% python3 -q
>>> import numpy as np
>>> np.set_printoptions(precision=3, suppress=True, linewidth=160)
>>> def rd(a):
...     return np.round(a, 3) + 0
... 
>>> X = np.vander(np.arange(4) - 1, 3, increasing=True)
>>> X
array([[ 1, -1,  1],
       [ 1,  0,  0],
       [ 1,  1,  1],
       [ 1,  2,  4]])
>>> rng = np.random.default_rng(90)
>>> labels = rng.permutation(3)
>>> Y = X[:, labels] * rng.choice([-1, 1], 3)
>>> Y
array([[ 1,  1, -1],
       [ 0,  0, -1],
       [-1,  1, -1],
       [-2,  4, -1]])
>>> left, _, Vh = np.linalg.svd(X.T @ Y)
>>> rd(np.linalg.lstsq(X, Y)[0])
array([[ 0.,  0., -1.],
       [-1.,  0.,  0.],
       [ 0.,  1.,  0.]])
>>> labels
array([1, 2, 0])
>>> J = np.load("w.npy")
>>> J
array([[-1., -4., -6.],
       [ 0.,  2.,  4.],
       [ 0.,  1.,  3.]])
>>> rd(np.linalg.matrix_power(J, 4))
array([[   1., -230., -592.],
       [   0.,  164.,  420.],
       [   0.,  105.,  269.]])
>>> rd(np.abs(np.linalg.eigvals(J)).max())
np.float64(4.562)
>>> (J + J.T) / 2
array([[-1. , -2. , -3. ],
       [-2. ,  2. ,  2.5],
       [-3. ,  2.5,  3. ]])
>>> m1 = np.loadtxt("test6.csv", delimiter=",")
>>> m1
array([[ 0.,  0.,  0.],
       [ 0.,  0.,  0.],
       [-5.,  9.,  3.],
       [-3.,  8.,  0.],
       [-4.,  5.,  2.],
       [ 0.,  0.,  0.],
       [ 0.,  0.,  0.],
       [-4.,  5.,  2.],
       [ 0.,  0.,  0.],
       [-5.,  9.,  3.],
       [ 0.,  0.,  0.],
       [ 0.,  0.,  0.],
       [ 2., -1., -3.],
       [-4.,  5.,  2.],
       [ 0.,  0.,  0.],
       [-4.,  5.,  2.],
       [-5.,  9.,  3.],
       [ 2., -1., -3.],
       [ 0.,  0.,  0.],
       [-4.,  5.,  2.],
       [ 0.,  0.,  0.]])
>>> rd(np.linalg.norm(m1, axis=1))
array([ 0.   ,  0.   , 10.724,  8.544,  6.708,  0.   ,  0.   ,  6.708,  0.   , 10.724,  0.   ,  0.   ,  3.742,  6.708,  0.   ,  6.708, 10.724,  3.742,  0.   ,
        6.708,  0.   ])
>>> rd(np.linalg.norm(m1, 1)), rd(np.linalg.norm(m1, np.inf))
(np.float64(62.0), np.float64(17.0))
>>> rd(np.linalg.norm(m1, axis=0))
array([13.115, 20.833,  8.062])
>>> rd(np.linalg.norm(m1[5] - m1[6]))
np.float64(0.0)
>>> rd(np.linalg.norm(m1, "nuc"))
np.float64(31.756)
>>> rd(np.linalg.norm(m1) ** 2 / np.linalg.norm(m1, 2) ** 2)
np.float64(1.04)
